>>> import numpy as np
>>> import numpy.linalg as la
>>> np.set_printoptions(precision=2, suppress=True, linewidth=160)
>>> data = np.array([[3, 0, 2], [2, 3, 0], [0, 2, 3]])
>>> data
array([[3, 0, 2],
       [2, 3, 0],
       [0, 2, 3]])
>>> O = data.astype(float).copy()
>>> for j in range(3):
...     O[:, j] -= O[:, :j] @ (O[:, :j].T @ O[:, j])
...     O[:, j] /= la.norm(O[:, j])
... 
>>> np.round(O.T @ O, 2) + 0
array([[1., 0., 0.],
       [0., 1., 0.],
       [0., 0., 1.]])
>>> O
array([[ 0.83, -0.43,  0.35],
       [ 0.55,  0.65, -0.52],
       [ 0.  ,  0.63,  0.78]])
>>> ang = np.radians(120)
>>> R = np.eye(3)
>>> R[0, 0] = R[1, 1] = np.cos(ang)
>>> R[0, 1], R[1, 0] = -np.sin(ang), np.sin(ang)
>>> print(R)
[[-0.5  -0.87  0.  ]
 [ 0.87 -0.5   0.  ]
 [ 0.    0.    1.  ]]
>>> B = O @ R.T
>>> np.abs(B - O).max(axis=0)
array([1.39, 1.37, 0.  ])
>>> la.svd(O, compute_uv=False), la.svd(B, compute_uv=False)
(array([1., 1., 1.]), array([1., 1., 1.]))
>>> round(la.det(R), 2), round(float(np.trace(R)), 2)
(np.float64(1.0), 0.0)
>>> np.allclose(O @ O.T, B @ B.T)
True
>>> np.allclose(la.norm(O, axis=1), la.norm(B, axis=1))
True
>>> O, _ = la.qr(np.array([[1.1, -1.1], [-0.4, 2.1]]))
>>> M = 3 * O
>>> M
array([[-2.82,  1.03],
       [ 1.03,  2.82]])
>>> x = np.array([-3, 1])
>>> y = M @ x
>>> y
array([ 9.48, -0.26])
>>> la.solve(M, y + M[:, 0])
array([-2.,  1.])
>>> la.solve(M, M[:, 1])
array([-0.,  1.])
>>> la.solve(M.T, M[1])
array([-0.,  1.])
>>> la.solve(M, 3 * y)
array([-9.,  3.])
>>> la.solve(M, y)
array([-3.,  1.])
>>> w, vecs = la.eig(M)
>>> np.sort(la.eigvals(M @ M))
array([9., 9.])
>>> np.sort(la.eigvals(la.inv(M)))
array([-0.33,  0.33])
>>> J = np.load("test12.npy")
>>> print(J)
[[ 0.46  0.05 -0.2 ]
 [ 0.34 -0.31  0.12]
 [-0.86  2.08  1.23]
 [ 1.25 -3.31 -2.07]
 [-1.89  2.66  1.31]
 [ 2.18 -3.94 -2.17]
 [-1.88  3.58  1.3 ]
 [ 0.71 -1.65 -0.86]
 [-0.95  1.24  0.54]
 [ 1.01 -1.8  -1.11]
 [ 0.72 -0.01 -0.54]
 [-2.14  2.95  1.95]
 [ 0.18 -1.21 -0.12]
 [-0.88  2.77  1.29]
 [ 2.73 -6.24 -2.64]
 [ 1.73 -3.8  -1.45]
 [ 0.84 -2.01 -1.01]]
>>> Xc = J - J.mean(axis=0)
>>> vecs = la.svd(Xc)[2][:1]
>>> B = Xc - Xc @ vecs.T @ vecs
>>> print(np.cov(Xc @ vecs.T, rowvar=False))
11.859471476954319
>>> (Xc @ vecs.T).std(axis=0)
array([3.34])
>>> np.diag(vecs.T @ vecs)
array([0.17, 0.68, 0.16])
>>> la.norm(B, axis=1).round(6).argmax()
np.int64(10)
